% python3 -q
>>> import numpy as np
>>> import numpy.linalg as la
>>> np.set_printoptions(precision=2, suppress=True, linewidth=200)
>>> def rnd(a):
...     return np.round(a, 2) + 0
... 
>>> A = np.load("a.npy")
>>> A
array([[0, 0, 0, 0, 0],
       [0, 0, 1, 1, 0],
       [0, 1, 0, 0, 0],
       [0, 1, 0, 0, 0],
       [0, 0, 0, 0, 0]])
>>> rnd(np.poly(A))
array([ 1.,  0., -2.,  0.,  0.,  0.])
>>> rnd(la.eigvals(A))
array([-1.41,  0.  ,  1.41,  0.  ,  0.  ])
>>> rnd(la.det(2 * A)), rnd(la.det(A))
(np.float64(0.0), np.float64(0.0))
>>> rnd(la.det(A.T))
np.float64(0.0)
>>> rnd(la.eigvals(A).sum().real)
np.float64(0.0)
>>> np.einsum("ij,ji->", A, A)
np.int64(4)
>>> mat = np.loadtxt("layer10.csv", delimiter=",")
>>> mat
array([[-2.,  4.,  0.,  0.],
       [ 0.,  2.,  0.,  0.],
       [-4.,  4., -6.,  4.],
       [-8.,  8., -8.,  6.]])
>>> M2 = mat[0, 0] * mat[1:] - np.outer(mat[1:, 0], mat[0])
>>> M2
array([[  0.,  -4.,  -0.,  -0.],
       [  0.,   8.,  12.,  -8.],
       [  0.,  16.,  16., -12.]])
>>> mat[:, 0] / mat[0, 0]
array([ 1., -0.,  2.,  4.])
>>> la.matrix_rank(M2), la.matrix_rank(mat)
(np.int64(3), np.int64(4))
>>> rng = np.random.default_rng(6678)
>>> labels = rng.permutation(4)
>>> M2 = mat[:, labels] * rng.choice([-1, 1], 4)
>>> M2
array([[ 4., -0., -2., -0.],
       [ 2., -0.,  0., -0.],
       [ 4.,  6., -4., -4.],
       [ 8.,  8., -8., -6.]])
>>> Uu, _, VT = la.svd(mat.T @ M2)
>>> labels
array([1, 2, 0, 3])
>>> feats = np.load("data.npy")
>>> feats
array([[115, -14,  19],
       [-14, 131, -28],
       [ 19, -28, 138]])
>>> t3 = np.stack([feats, -2 * feats, feats[::-1]])
>>> (t3 @ feats.T).shape
(3, 3, 3)
>>> print(np.einsum("bij,cij->bc", t3, t3))
[[  52112 -104224   28539]
 [-104224  208448  -57078]
 [  28539  -57078   52112]]
>>> w, vecs = la.eigh(feats)
>>> rnd(np.abs(vecs[:, -1]))
array([0.38, 0.6 , 0.7 ])
>>> rnd(vecs @ np.diag(w) @ vecs.T)
array([[115., -14.,  19.],
       [-14., 131., -28.],
       [ 19., -28., 138.]])
>>> rnd(la.eigvalsh(feats @ feats))
array([10783.15, 11619.65, 29709.2 ])
>>> rnd(la.eigvalsh(feats + 3 * np.eye(3)))
array([106.84, 110.79, 175.36])
>>> rnd(la.svd(feats, compute_uv=False))
array([172.36, 107.79, 103.84])
>>> print((w > 1e-8).sum(), (w < -1e-8).sum())
3 0
>>> np.unique(w.round(6) + 0, return_counts=True)[1]
array([1, 1, 1])
>>> vec = np.ones(3)
>>> for _ in range(7):
...     vec = feats @ vec
...     vec /= la.norm(vec)
...     print(round(vec @ feats @ vec, 2))
... 
119.0
130.39
145.21
158.1
165.92
169.68
171.29
>>> rnd(vec)
array([ 0.44, -0.5 ,  0.75])
>>> Q, _ = la.qr(np.array([[0.3, -0.3, 0.5, 0.2],
...     [0.4, 0.1, 0.5, -0.4],
...     [0.2, 0.8, -0.4, -1.3],
...     [0.3, -0.5, -1.7, 1.5]]))
>>> W0 = 2 * Q
>>> rnd(W0)
array([[-0.97,  0.54,  0.89, -1.4 ],
       [-1.3 , -0.29,  0.77,  1.28],
       [-0.65, -1.65, -0.68, -0.62],
       [-0.97,  0.94, -1.47,  0.11]])
>>> M2 = la.invert(W0)
Traceback (most recent call last):
  File "<python-input-43>", line 1, in <module>
    M2 = la.invert(W0)
         ^^^^^^^^^
AttributeError: module 'numpy.linalg' has no attribute 'invert'
>>> M2 = la.inv(W0)
>>> np.allclose(M2, W0.T)
False
>>> rnd(la.cond(W0))
np.float64(1.0)
>>> rnd(W0 @ M2)
array([[1., 0., 0., 0.],
       [0., 1., 0., 0.],
       [0., 0., 1., 0.],
       [0., 0., 0., 1.]])
>>> Q, vecs = la.qr(W0[:, :3])[0], la.qr(W0[:, 3:])[0]
>>> sigma = la.svd(Q.T @ vecs, compute_uv=False)
>>> rnd(np.degrees(np.arccos(sigma.clip(0, 1))))
array([90.])
>>> rnd(sigma)
array([0.])
>>> rnd(la.norm(Q @ Q.T - vecs @ vecs.T, 2))
np.float64(1.0)
>>> (sigma > 0.9).sum()
np.int64(0)
>>> M2 = W0 + rng.integers(-2, 3, (4, 2)) @ rng.integers(-2, 3, (2, 4))
>>> rnd(M2)
array([[ 3.03,  0.54,  0.89,  2.6 ],
       [ 0.7 , -0.29,  0.77,  9.28],
       [ 2.35, -1.65, -0.68,  5.38],
       [-3.97,  0.94, -1.47, -5.89]])
>>> M2 - W0
array([[ 4.,  0.,  0.,  4.],
       [ 2.,  0.,  0.,  8.],
       [ 3.,  0.,  0.,  6.],
       [-3.,  0.,  0., -6.]])
>>> w, vecs = la.eigh(A)
>>> vec = np.array([3, 3, 1, 5, 5])
>>> np.abs(A).sum(axis=1).max(), rnd(np.abs(w).max())
(np.int64(2), np.float64(1.41))
>>> (np.sign(vecs[:, -1].round(6)) == np.sign(vecs[0, -1].round(6))).astype(int)
array([1, 0, 0, 0, 1])
>>> P = np.triu(np.array([[5, 3, 2, 3], [0, 3, 3, 0], [3, 1, 3, 1], [1, 4, 4, 3]]), 1) + np.eye(4)
>>> M2 = P @ W0 @ la.inv(P)
>>> rnd(np.poly(M2))
array([  1.  ,   1.83,   0.  ,  -7.32, -16.  ])
>>> la.matrix_rank(M2)
np.int64(4)
>>> K = np.array([[-5, 9, 4, 1], [3, 37, 1, 1], [1, 0, 41, 5], [3, 1, 2, 32]])
>>> Q = K.astype(float).copy()
>>> for j in range(4):
...     Q[:, j] -= Q[:, :j] @ (Q[:, :j].T @ Q[:, j])
...     Q[:, j] /= la.norm(Q[:, j])
... 
>>> rnd(Q.T @ K)
array([[ 6.63, 10.4 ,  4.52, 14.92],
       [ 0.  , 36.64,  0.76, -2.11],
       [ 0.  ,  0.  , 41.  ,  5.08],
       [ 0.  ,  0.  ,  0.  , 28.25]])
>>> rnd(Q)
array([[-0.75,  0.46,  0.17,  0.44],
       [ 0.45,  0.88, -0.04, -0.13],
       [ 0.15, -0.04,  0.98, -0.08],
       [ 0.45, -0.1 ,  0.  ,  0.89]])
>>> m1 = np.array([[1, 3, 2, 1, -2], [3, 3, 2, -2, 0], [0, -2, 2, 1, 2]])
>>> m1[:, 4] = -3 * m1[:, 0]
>>> print(m1)
[[ 1  3  2  1 -3]
 [ 3  3  2 -2 -9]
 [ 0 -2  2  1  0]]
>>> M2 = m1 / la.norm(m1, axis=1, keepdims=True)
>>> gram = M2 @ M2.T
>>> (gram - 2 * np.eye(3)).round(6).argmax(axis=1)
array([1, 0, 0])
>>> rnd(np.degrees(np.arccos(np.clip(gram[1, 2], -1, 1))))
np.float64(97.41)
>>> arr = np.loadtxt("out2.csv", delimiter=",")
>>> rnd(arr)
array([[-0.83,  0.02, -0.56],
       [ 0.19, -0.93, -0.31],
       [-0.53, -0.37,  0.77]])
>>> vec = np.array([0, 2, 0])
>>> rnd(np.sort(np.abs(np.degrees(np.angle(la.eigvals(arr))))))
array([  0.  , 174.91, 174.91])
>>> [p for p in range(1, 25) if np.allclose(la.matrix_power(arr, p), np.eye(3))]
[]
>>> rnd(la.det(arr))
np.float64(1.0)
>>> rnd(la.inv(arr))
array([[-0.83,  0.19, -0.53],
       [ 0.02, -0.93, -0.37],
       [-0.56, -0.31,  0.77]])
>>> print(rnd(la.pinv(arr)))
[[-0.83  0.19 -0.53]
 [ 0.02 -0.93 -0.37]
 [-0.56 -0.31  0.77]]
>>> print(rnd(arr[:, 0] @ arr[:, 1]))
0.0
>>> rnd(la.svd(arr, compute_uv=False))
array([1., 1., 1.])
>>> print(rnd(arr.T @ arr))
[[1. 0. 0.]
 [0. 1. 0.]
 [0. 0. 1.]]
